$ python -q
>>> import numpy as np
>>> np.set_printoptions(precision=1, suppress=True, linewidth=200)
>>> def tidy(a):
...     return np.round(a, 1) + 0
... 
>>> E = np.load("out8.npy")
>>> E
array([[ 0.,  0.,  0.,  0.,  2.],
       [ 0.,  0.,  0.,  0., -1.],
       [ 0.,  0.,  0.,  0.,  1.],
       [ 0.,  0.,  0.,  0.,  1.],
       [ 2., -1.,  1.,  1.,  0.]])
>>> # rows and columns are dependent
>>> Uu, s, VT = np.linalg.svd(E)
>>> np.argmax(s[:-1] / (s[1:] + 1e-6)) + 1
np.int64(2)
>>> M2 = Uu[:, :2] @ np.diag(s[:2]) @ VT[:2]
>>> np.linalg.matrix_rank(M2)
np.int64(2)
>>> tidy(np.linalg.norm(E - M2, 2)), s[2]
(np.float64(0.0), np.float64(0.0))
>>> tidy(np.abs(E - M2).max())
np.float64(0.0)
>>> tidy(np.linalg.det(2 * E)), tidy(np.linalg.det(E))
(np.float64(0.0), np.float64(0.0))
>>> np.einsum("ij,ji->", E, E)
np.float64(14.0)
>>> tidy(np.linalg.det(E.T))
np.float64(0.0)
>>> tidy(np.linalg.det(E[::-1]))
np.float64(0.0)
>>> tidy(np.poly(E))
array([ 1.,  0., -7.,  0.,  0.,  0.])
>>> np.einsum("ii->", E)
np.float64(0.0)
>>> tidy(np.linalg.eigvals(E).sum().real)
np.float64(0.0)
>>> Uu, s, VT = np.linalg.svd(E)
>>> V = VT[:(s > 1e-8).sum()]
>>> rng = np.random.default_rng(41)
>>> x0 = E[4] + -2 * E[1] + rng.integers(2) * np.eye(5)[1]
>>> x0
array([2., 0., 1., 1., 2.])
>>> tidy(V.T @ V)
array([[ 0.6, -0.3,  0.3,  0.3,  0. ],
       [-0.3,  0.1, -0.1, -0.1,  0. ],
       [ 0.3, -0.1,  0.1,  0.1,  0. ],
       [ 0.3, -0.1,  0.1,  0.1,  0. ],
       [ 0. ,  0. ,  0. ,  0. ,  1. ]])
>>> tidy(np.diag(V.T @ V))
array([0.6, 0.1, 0.1, 0.1, 1. ])
>>> tidy(np.linalg.norm(x0 - V.T @ V @ x0))
np.float64(0.9)
>>> np.allclose(V.T @ V @ x0, x0)
False
>>> np.linalg.lstsq(E[:-1].T, E[-1])[2]
np.int32(1)
>>> np.abs(np.diag(np.linalg.qr(E)[1])) > 1e-9
array([ True, False, False, False,  True])
>>> tidy(np.trace(np.linalg.pinv(E) @ E))
np.float64(2.0)
>>> tidy(E @ np.linalg.pinv(E) @ E)
array([[ 0.,  0.,  0.,  0.,  2.],
       [ 0.,  0.,  0.,  0., -1.],
       [ 0.,  0.,  0.,  0.,  1.],
       [ 0.,  0.,  0.,  0.,  1.],
       [ 2., -1.,  1.,  1.,  0.]])
>>> np.all(np.linalg.eigvalsh(E) > 0)
np.False_
>>> [round(float(np.linalg.det(E[:i, :i])), 2) + 0 for i in range(1, 6)]
[0.0, 0.0, 0.0, 0.0, 0.0]
>>> X = np.load("case12.npy")
>>> X
array([[  6,  -2, -12,  11],
       [ -2, -12,   3,   5],
       [-12,   3,  -6,   1],
       [ 11,   5,   1, -18]])
>>> # equal to its transpose
>>> blk = np.stack([X, -1 * X, X[::-1]])
>>> blk.sum(axis=0)
array([[ 11,   5,   1, -18],
       [-12,   3,  -6,   1],
       [ -2, -12,   3,   5],
       [  6,  -2, -12,  11]])
>>> tidy(np.linalg.norm(blk, axis=(1, 2)))
array([33.9, 33.9, 33.9])
>>> np.linalg.matrix_rank(blk.reshape(3, -1))
np.int64(2)
>>> np.einsum("bij,cij->bc", blk, blk)
array([[ 1148, -1148,  -358],
       [-1148,  1148,   358],
       [ -358,   358,  1148]])
>>> arr = np.loadtxt("a.csv", delimiter=",")
>>> tidy(arr)
array([[-0.7, -0.7, -0.1],
       [ 0. , -0.2,  1. ],
       [-0.7,  0.7,  0.1]])
>>> P = np.triu(np.array([[0, 2, 1], [2, 0, 0], [-1, 0, 1]]), 1) + np.eye(3)
>>> M2 = P @ arr @ np.linalg.inv(P)
>>> tidy(M2)
array([[-1.4,  2.5,  3.4],
       [ 0. , -0.2,  1. ],
       [-0.7,  2.1,  0.8]])
>>> np.linalg.matrix_rank(M2)
np.int64(3)
>>> tidy(P @ arr - arr @ P)
array([[-0.7,  1.7,  2.8],
       [ 0. ,  0. ,  0. ],
       [ 0. ,  1.4,  0.7]])
>>> x0 = np.array([-5, -5, -2])
>>> y = arr @ x0
>>> tidy(y)
array([ 7.3, -1.1, -0.2])
>>> tidy(np.linalg.solve(arr, -1 * y))
array([5., 5., 2.])
>>> tidy(np.linalg.solve(arr, y))
array([-5., -5., -2.])
>>> W0 = np.load("arr.npy")
>>> W0
array([[ 1,  0,  0,  0,  0],
       [ 0,  1,  0,  0,  0],
       [ 2,  2,  1,  0,  0],
       [ 0,  3,  2,  1,  0],
       [-1, -1,  3,  1,  1]])
>>> # triangular, det is the product of the diagonal
>>> tidy(np.linalg.eigvals(W0).sum().real)
np.float64(5.0)
>>> np.poly(W0)
array([  1.,  -5.,  10., -10.,   5.,  -1.])
>>> tidy(np.linalg.det(2 * W0)), tidy(np.linalg.det(W0))
(np.float64(32.0), np.float64(1.0))
>>> tidy(np.linalg.det(W0[::-1]))
np.float64(1.0)
>>> np.allclose(arr, arr.T)
False
>>> tidy(np.trace(arr))
np.float64(-0.8)
>>> np.linalg.determinant(arr)
Traceback (most recent call last):
  File "<python-input-63>", line 1, in <module>
    np.linalg.determinant(arr)
    ^^^^^^^^^^^^^^^^^^^^^
AttributeError: module 'numpy.linalg' has no attribute 'determinant'
>>> arr.inv()
Traceback (most recent call last):
  File "<python-input-64>", line 1, in <module>
    arr.inv()
    ^^^^^^^
AttributeError: 'numpy.ndarray' object has no attribute 'inv'
>>> tidy(arr @ arr)
array([[ 0.6,  0.5, -0.6],
       [-0.7,  0.7, -0.1],
       [ 0.4,  0.5,  0.8]])
>>> M2 = np.array([[-2, 2], [1, -1], [0, 5], [-5, -3], [4, -3]])
>>> M2.T @ W0.T
array([[-2,  1, -2, -2,  0],
       [ 2, -1,  7,  4,  8]])
>>> np.linalg.matrix_rank(W0 @ M2)
np.int64(2)
>>> np.einsum("ik,kj->ij", W0, M2)
array([[-2,  2],
       [ 1, -1],
       [-2,  7],
       [-2,  4],
       [ 0,  8]])
>>> (W0 + W0.T) / 2
array([[ 1. ,  0. ,  1. ,  0. , -0.5],
       [ 0. ,  1. ,  1. ,  1.5, -0.5],
       [ 1. ,  1. ,  1. ,  1. ,  1.5],
       [ 0. ,  1.5,  1. ,  1. ,  0.5],
       [-0.5, -0.5,  1.5,  0.5,  1. ]])
>>> np.linalg.matrix_power(W0, 2)
array([[ 1,  0,  0,  0,  0],
       [ 0,  1,  0,  0,  0],
       [ 4,  4,  1,  0,  0],
       [ 4, 10,  4,  1,  0],
       [ 4,  7,  8,  2,  1]])
>>> tidy(np.sort(np.abs(np.linalg.eigvals(W0))))
array([1., 1., 1., 1., 1.])
>>> assert W0 == W0.T
Traceback (most recent call last):
  File "<python-input-73>", line 1, in <module>
    assert W0 == W0.T
           ^^^^^^^^^^
ValueError: The truth value of an array with more than one element is ambiguous. Use a.any() or a.all()
>>> np.allclose(W0, W0.T)
False
>>> W0.inv()
Traceback (most recent call last):
  File "<python-input-75>", line 1, in <module>
    W0.inv()
    ^^^^^^
AttributeError: 'numpy.ndarray' object has no attribute 'inv'
>>> np.allclose(W0 @ W0.T, W0.T @ W0)
False
>>> feats = np.loadtxt("x.csv", delimiter=",")
>>> feats
array([[ 25., -10., -25.,  40., -40.],
       [-10.,   4.,  10., -16.,  16.],
       [-25.,  10.,  25., -40.,  40.],
       [ 40., -16., -40.,  64., -64.],
       [-40.,  16.,  40., -64.,  64.]])
>>> Uu, s, VT = np.linalg.svd(feats)
>>> V = VT[:(s > 1e-8).sum()]
>>> x0 = feats[4] + 3 * feats[0] + rng.integers(2) * np.eye(5)[3]
>>> x0
array([ 35., -14., -35.,  57., -56.])
>>> np.linalg.matrix_rank(np.vstack([feats, x0]))
np.int64(2)
>>> tidy(V.T @ V)
array([[ 0.1, -0.1, -0.1,  0.2, -0.2],
       [-0.1,  0. ,  0.1, -0.1,  0.1],
       [-0.1,  0.1,  0.1, -0.2,  0.2],
       [ 0.2, -0.1, -0.2,  0.4, -0.4],
       [-0.2,  0.1,  0.2, -0.4,  0.4]])
>>> x0 = np.array([0, 0, 2, 2, 0])
>>> a = np.maximum(feats @ x0, 0)
>>> tidy(np.tanh(feats @ x0))
array([ 1., -1., -1.,  1., -1.])
>>> np.flatnonzero(a > 1e-9)
array([0, 3])
>>> np.linalg.matrix_rank(feats, rtol=0.1)
np.int64(1)
>>> np.argsort(-np.linalg.norm(feats, axis=0).round(6), kind="stable")[:3]
array([3, 4, 0])
>>> np.linalg.cond(feats) > 100
np.True_
>>> [round(float(x), 1) for x in np.linalg.svd(feats, compute_uv=False)[:3]]
[182.0, 0.0, 0.0]
>>> rank = np.linalg.matrix_rank(feats)
>>> rank
np.int64(1)
>>> N = np.linalg.svd(feats)[2][rank:].T
>>> [int(np.linalg.matrix_rank(feats[:, :j + 1])) for j in range(5)]
[1, 1, 1, 1, 1]
>>> np.allclose(feats @ N, 0)
True
>>> np.linalg.matrix_rank(feats.T @ feats), np.linalg.matrix_rank(feats @ feats.T)
(np.int64(1), np.int64(1))
>>> np.abs(np.diag(np.linalg.qr(feats)[1])) > 1e-9
array([ True, False, False, False, False])
>>> tidy(np.trace(np.linalg.pinv(feats) @ feats))
np.float64(1.0)
>>> np.linalg.lstsq(feats[:-1].T, feats[-1])[2]
np.int32(1)
>>> try:
...     np.linalg.inv(feats)
... except np.linalg.LinAlgError as e:
...     print("failed:", e)
... 
failed: Singular matrix
>>> data = np.load("sample15.npy")
>>> data
array([[1., 0., 0.],
       [0., 1., 0.],
       [0., 0., 1.]])
>>> np.prod(np.diag(data)), tidy(np.linalg.det(data))
(np.float64(1.0), np.float64(1.0))
>>> [int(np.linalg.matrix_rank(np.linalg.matrix_power(data, p))) for p in range(1, 4)]
[3, 3, 3]
>>> data @ data
array([[1., 0., 0.],
       [0., 1., 0.],
       [0., 0., 1.]])
>>> tidy(np.linalg.matrix_power(data - np.diag(np.diag(data)), 3))
array([[0., 0., 0.],
       [0., 0., 0.],
       [0., 0., 0.]])
>>> M2 = data / np.sqrt((data ** 2).mean(axis=1, keepdims=True))
>>> np.linalg.matrix_rank(data - data.mean(axis=1, keepdims=True))
np.int64(2)
>>> tidy(M2[1])
array([0. , 1.7, 0. ])
>>> tidy(data - data.mean(axis=1, keepdims=True))
array([[ 0.7, -0.3, -0.3],
       [-0.3,  0.7, -0.3],
       [-0.3, -0.3,  0.7]])
>>> K = np.loadtxt("test1.csv", delimiter=",")
>>> K
array([[ -2.4,  -4.6,  -8.6],
       [ -9. ,   4.2,  -1.1],
       [ -9.3,   2.3,  -3. ],
       [ -6.8,   5.2,   5.2],
       [ -7.3,  -3.6,   5.7],
       [  9.8,   2.1,   0.5],
       [ -3. ,   2.9,   9.1],
       [  5.2,   8.1,  -2.5],
       [ -0.1,   7.2,  -7. ],
       [ -8.2,   5.5,  -1.5],
       [ -9.2,  -4. ,  -0.1],
       [  6. ,  -5.6,  -5.7],
       [ -0.9,  -0.3, -10. ],
       [ -7.7,   1.8,   6.1],
       [ -7.5,   6.6,  -0.2],
       [ -2.4,  -8.3,  -5. ],
       [  9.6,  -0.1,   2.9],
       [ -8.4,  -1.5,   5.2],
       [ -9.2,  -2. ,   3.3],
       [ -6.4,  -0.5,   7.7],
       [ -8.8,   4.5,   1.7],
       [ -3.2,   5.9,   7.4],
       [  9.2,  -1.2,  -3.7],
       [  6. ,   6.9,   4. ],
       [ -6.4,   4.9,  -6. ],
       [ -0.5,   3.6,  -9.3],
       [  4.1,   8.8,   2.4]])
>>> d = np.linalg.norm(K[:, None] - K[None], axis=-1)
>>> (d + 1e9 * np.eye(27)).round(6).argmin(axis=1)
array([12,  9,  1, 13, 17, 16, 21, 26, 25,  1, 18, 22, 25, 19,  9,  0,  5, 18, 17, 13,  1,  6,  5, 26,  9, 12, 23])
>>> d[19].round(6).argsort(kind="stable")[:4]
array([19, 13, 17,  4])
>>> tidy(np.linalg.norm(K - K.mean(axis=0), axis=1))
array([10.7,  7. ,  7.4,  7.6,  9.3, 12.3,  9.3, 10.2,  9.1,  7. ,  8.9, 12.6, 10.3,  8.1,  6.9, 11.2, 12.6,  8.6,  8.4,  9. ,  7.1,  8.6, 12.6, 10.7,  7.7,  9.6,  9.9])
>>> np.flatnonzero(d[19] < d.mean() / 2)
array([ 4,  6, 13, 17, 18, 19])
>>> x0 = np.array([3, -2, 3])
>>> K @ np.eye(3)[0]
array([-2.4, -9. , -9.3, -6.8, -7.3,  9.8, -3. ,  5.2, -0.1, -8.2, -9.2,  6. , -0.9, -7.7, -7.5, -2.4,  9.6, -8.4, -9.2, -6.4, -8.8, -3.2,  9.2,  6. , -6.4, -0.5,  4.1])
>>> np.sign((K @ x0).round(6))
array([-1., -1., -1., -1.,  1.,  1.,  1., -1., -1., -1., -1.,  1., -1., -1., -1., -1.,  1., -1., -1.,  1., -1.,  1.,  1.,  1., -1., -1.,  1.])
>>> Xs = (K - K.mean(axis=0)) / K.std(axis=0)
>>> np.argwhere(np.abs(Xs) > 2)
array([[15,  1]])
>>> b = np.linalg.lstsq(np.delete(Xs, 1, axis=1), Xs[:, 1])[0]
>>> np.abs(b).argmax()
np.int64(1)
>>> tidy(b)
array([0.1, 0.2])
>>> tidy(1 - np.var(Xs[:, 1] - np.delete(Xs, 1, axis=1) @ b))
np.float64(0.0)
>>> C = K[[10, 3]].astype(float)
>>> for _ in range(5):
...     idx = np.linalg.norm(K[:, None] - C, axis=-1).argmin(axis=1)
...     C = np.array([K[idx == j].mean(axis=0) for j in range(2)])
... 
>>> idx
array([0, 1, 1, 1, 1, 0, 1, 0, 0, 1, 1, 0, 0, 1, 1, 0, 1, 1, 1, 1, 1, 1, 0, 1, 0, 0, 1])
>>> np.bincount(idx)
array([10, 17])
>>> tidy(C)
array([[ 1.8,  0.6, -5.7],
       [-5. ,  2.5,  3.2]])
>>> tidy(C[1] - C[0])
array([-6.7,  1.9,  9. ])
>>> O, V = np.linalg.qr(K[:, :1])[0], np.linalg.qr(K[:, 1:])[0]
>>> s = np.linalg.svd(O.T @ V, compute_uv=False)
>>> tidy(s)
array([0.2])
>>> J = np.load("m.npy")
>>> tidy(J)
array([[ 2.2,  0.6,  1.7, -1.1],
       [ 0.6,  2.5, -1.3,  0.8],
       [ 1.7, -1.3, -0.4,  2.1],
       [-1.1,  0.8,  2.1,  1.7]])
>>> # symmetric, so the eigenvalues are real
>>> tidy(np.linalg.det(J))
np.float64(-81.0)
>>> np.allclose(J, J.T)
True
>>> J.inv()
Traceback (most recent call last):
  File "<python-input-143>", line 1, in <module>
    J.inv()
    ^^^^^
AttributeError: 'numpy.ndarray' object has no attribute 'inv'
>>> tidy(J @ J)
array([[9., 0., 0., 0.],
       [0., 9., 0., 0.],
       [0., 0., 9., 0.],
       [0., 0., 0., 9.]])
>>> np.linalg.determinant(J)
Traceback (most recent call last):
  File "<python-input-145>", line 1, in <module>
    np.linalg.determinant(J)
    ^^^^^^^^^^^^^^^^^^^^^
AttributeError: module 'numpy.linalg' has no attribute 'determinant'
